In [1]: import numpy as np

In [2]: from numpy import linalg as LA

In [3]: np.set_printoptions(suppress=True, linewidth=140)

In [4]: E = np.loadtxt("test17.csv", delimiter=",")

In [5]: print(E)
[[0. 2. 2. 1. 2. 0.]
 [0. 0. 2. 2. 1. 2.]
 [2. 0. 0. 2. 2. 1.]
 [1. 2. 0. 0. 2. 2.]
 [2. 1. 2. 0. 0. 2.]
 [2. 2. 1. 2. 0. 0.]]

In [6]: print((E @ E)[0])
[ 9.  4.  8.  8.  8. 12.]

In [7]: print(np.round(np.fft.fft(E[0]), 3))
[ 7.+0.j    -2.-1.732j -2.-1.732j  1.+0.j    -2.+1.732j -2.+1.732j]

In [8]: print(np.round(np.sort(np.abs(np.fft.fft(E[0]))), 3), np.round(np.sort(LA.svd(E, compute_uv=False)), 3))
[1.    2.646 2.646 2.646 2.646 7.   ] [1.    2.646 2.646 2.646 2.646 7.   ]

In [9]: print(np.allclose(E @ E.T, E.T @ E))
True

In [10]: print(np.round(np.sort(np.abs(LA.eigvals(E))), 3))
[1.    2.646 2.646 2.646 2.646 7.   ]

In [11]: E.inv()
AttributeError: 'numpy.ndarray' object has no attribute 'inv'


In [12]: print(E @ E)
[[ 9.  4.  8.  8.  8. 12.]
 [12.  9.  4.  8.  8.  8.]
 [ 8. 12.  9.  4.  8.  8.]
 [ 8.  8. 12.  9.  4.  8.]
 [ 8.  8.  8. 12.  9.  4.]
 [ 4.  8.  8.  8. 12.  9.]]

In [13]: print(np.round(LA.matrix_power(E, 3), 3))
[[64. 66. 54. 57. 54. 48.]
 [48. 64. 66. 54. 57. 54.]
 [54. 48. 64. 66. 54. 57.]
 [57. 54. 48. 64. 66. 54.]
 [54. 57. 54. 48. 64. 66.]
 [66. 54. 57. 54. 48. 64.]]

In [14]: rng = np.random.default_rng(1)

In [15]: z = rng.permutation(6)

In [16]: other = E[:, z] * rng.choice([-1, 1], 6)

In [17]: print(other)
[[ 2. -0. -2.  2. -0. -1.]
 [ 1. -0. -2.  0. -2. -2.]
 [ 2. -2. -0.  0. -1. -2.]
 [ 2. -1. -0.  2. -2. -0.]
 [ 0. -2. -2.  1. -2. -0.]
 [ 0. -2. -1.  2. -0. -2.]]

In [18]: U, _, Vh = LA.svd(E.T @ other)

In [19]: print(np.round(LA.lstsq(E, other)[0], 3) + 0)
[[ 0. -1.  0.  0.  0.  0.]
 [ 0.  0.  0.  1.  0.  0.]
 [ 0.  0. -1.  0.  0.  0.]
 [ 0.  0.  0.  0.  0. -1.]
 [ 1.  0.  0.  0.  0.  0.]
 [ 0.  0.  0.  0. -1.  0.]]

In [20]: W = np.array([[1, 1, 2, 2, 3],
    ...:     [2, 0, -1, 2, 1],
    ...:     [-1, -2, 3, -1, -3],
    ...:     [3, -1, 2, -2, 3],
    ...:     [-2, 3, -3, 0, 0],
    ...:     [0, 0, -1, -3, -2]])

In [21]: b = np.array([0, 1, 0, 2, 2])

In [22]: act = np.maximum(other @ W + b, 0)

In [23]: print(act)
[[10.  5.  3.  7. 22.]
 [ 7.  0.  4. 12. 15.]
 [ 0.  0. 11.  8. 10.]
 [10.  0. 15.  0. 13.]
 [ 5.  0.  4.  0.  9.]
 [ 3.  1.  5.  1. 13.]]

In [24]: W2 = np.array([[1, 3], [3, 2], [1, 0], [2, 3], [2, 2]])

In [25]: print(act @ W2)
[[ 86. 105.]
 [ 65.  87.]
 [ 47.  44.]
 [ 51.  56.]
 [ 27.  33.]
 [ 39.  40.]]

In [26]: f, g = E[3], E[2]

In [27]: print(f @ g)
8.0

In [28]: print(f @ f)
13.0

In [29]: pr = (f @ g) / (f @ f) * f

In [30]: print(np.round((g - pr) @ f, 3))
-0.0

In [31]: print(np.round(g - pr, 3))
[ 1.385 -1.231  0.     2.     0.769 -0.231]

In [32]: W0 = np.loadtxt("dump.csv", delimiter=",")

In [33]: print(W0)
[[1.    0.    0.    0.   ]
 [0.    0.667 0.    0.333]
 [0.    0.    1.    0.   ]
 [0.    0.    0.    1.   ]]

In [34]: # row-stochastic, so 1 is an eigenvalue

In [35]: print(np.round(LA.eigvals(W0), 3))
[1.    0.667 1.    1.   ]

In [36]: print(np.round(LA.det(2 * W0), 3), np.round(LA.det(W0), 3))
10.672 0.667

In [37]: print(round(LA.det(W0.T), 3))
0.667

In [38]: print(round(LA.eigvals(W0).sum().real, 3))
3.667

In [39]: print(round(np.einsum("ij,ji->", W0, W0), 3))
3.445

In [40]: print(round(LA.det(W0[::-1]), 3))
0.667

In [41]: print(np.round(np.poly(W0), 3))
[ 1.    -3.667  5.001 -3.001  0.667]
